% ipython --no-banner

In [1]: import numpy as np

In [2]: from numpy import linalg as LA

In [3]: np.set_printoptions(precision=2, suppress=True, linewidth=120)

In [4]: rd = lambda a: np.round(a, 2) + 0

In [5]: m1 = np.array([[0, -3, -5, -3, 2, -1],
   ...:     [3, 0, -10, 0, 2, -2],
   ...:     [5, 10, 0, 6, -6, -6],
   ...:     [3, 0, -6, 0, 10, 5],
   ...:     [-2, -2, 6, -10, 0, -3],
   ...:     [1, 2, 6, -5, 3, 0]])

In [6]: B = m1 / LA.norm(m1, axis=1, keepdims=True)

In [7]: gram = B @ B.T

In [8]: rd(np.degrees(np.arccos(np.clip(gram[2, 4], -1, 1))))
Out[8]: np.float64(112.42)

In [9]: (gram - 2 * np.eye(6)).round(6).argmax(axis=1)
Out[9]: array([1, 0, 1, 1, 5, 4])

In [10]: rd(LA.norm(B, axis=1))
Out[10]: array([1., 1., 1., 1., 1., 1.])

In [11]: np.argwhere(np.triu(np.abs(gram) > 0.95, 1))
Out[11]: array([], shape=(0, 2), dtype=int64)

In [12]: x = np.array([0, 3, -2, 1, -1, 1])

In [13]: h1 = np.maximum(m1 @ x, 0)

In [14]: m1.T @ h1
Out[14]: array([ 249,  360, -202,  216, -114, -213])

In [15]: np.maximum(m1 @ (3 * x), 0)
Out[15]: array([  0,  48, 108,  21,   0,   0])

In [16]: m1 * (h1 > 1e-9)[:, None]
Out[16]: 
array([[  0,   0,   0,   0,   0,   0],
       [  3,   0, -10,   0,   2,  -2],
       [  5,  10,   0,   6,  -6,  -6],
       [  3,   0,  -6,   0,  10,   5],
       [  0,   0,   0,   0,   0,   0],
       [  0,   0,   0,   0,   0,   0]])

In [17]: left, sv, Vt = LA.svd(m1, full_matrices=False)

In [18]: rd(left.T @ m1 @ Vt.T)
Out[18]: 
array([[17.75,  0.  ,  0.  ,  0.  ,  0.  ,  0.  ],
       [ 0.  , 17.75,  0.  ,  0.  ,  0.  ,  0.  ],
       [ 0.  ,  0.  ,  9.1 ,  0.  ,  0.  ,  0.  ],
       [ 0.  ,  0.  ,  0.  ,  9.1 ,  0.  ,  0.  ],
       [ 0.  ,  0.  ,  0.  ,  0.  ,  0.27,  0.  ],
       [ 0.  ,  0.  ,  0.  ,  0.  ,  0.  ,  0.27]])

In [19]: B = np.array([[2, 0, 2, 2, 2, 0, 0, 1],
    ...:     [0, 1, 1, 1, 1, 1, 1, 1],
    ...:     [2, 0, 0, 2, 2, 1, 0, 2],
    ...:     [0, 2, 1, 1, 2, 2, 0, 0],
    ...:     [2, 2, 1, 1, 2, 1, 1, 1],
    ...:     [0, 2, 1, 1, 1, 1, 2, 1],
    ...:     [2, 0, 0, 0, 0, 1, 1, 0],
    ...:     [2, 1, 1, 0, 1, 0, 2, 0]])

In [20]: M = B - B.T

In [21]: M
Out[21]: 
array([[ 0,  0,  0,  2,  0,  0, -2, -1],
       [ 0,  0,  1, -1, -1, -1,  1,  0],
       [ 0, -1,  0,  1,  1,  0,  0,  1],
       [-2,  1, -1,  0,  1,  1,  0,  0],
       [ 0,  1, -1, -1,  0,  0,  1,  0],
       [ 0,  1,  0, -1,  0,  0,  1,  1],
       [ 2, -1,  0,  0, -1, -1,  0, -2],
       [ 1,  0, -1,  0,  0, -1,  2,  0]])

In [22]: # skew, so no eigenvalue has a real part

In [23]: left, sv, Vt = LA.svd(M, full_matrices=False)

In [24]: rd(Vt @ Vt.T)
Out[24]: 
array([[1., 0., 0., 0., 0., 0., 0., 0.],
       [0., 1., 0., 0., 0., 0., 0., 0.],
       [0., 0., 1., 0., 0., 0., 0., 0.],
       [0., 0., 0., 1., 0., 0., 0., 0.],
       [0., 0., 0., 0., 1., 0., 0., 0.],
       [0., 0., 0., 0., 0., 1., 0., 0.],
       [0., 0., 0., 0., 0., 0., 1., 0.],
       [0., 0., 0., 0., 0., 0., 0., 1.]])

In [25]: rd(sv)
Out[25]: array([4.4 , 4.4 , 2.33, 2.33, 1.08, 1.08, 0.18, 0.18])

In [26]: rd(sv / sv[0])
Out[26]: array([1.  , 1.  , 0.53, 0.53, 0.25, 0.25, 0.04, 0.04])

In [27]: rd(np.cumsum(sv ** 2) / np.sum(sv ** 2))
Out[27]: array([0.37, 0.74, 0.85, 0.95, 0.98, 1.  , 1.  , 1.  ])
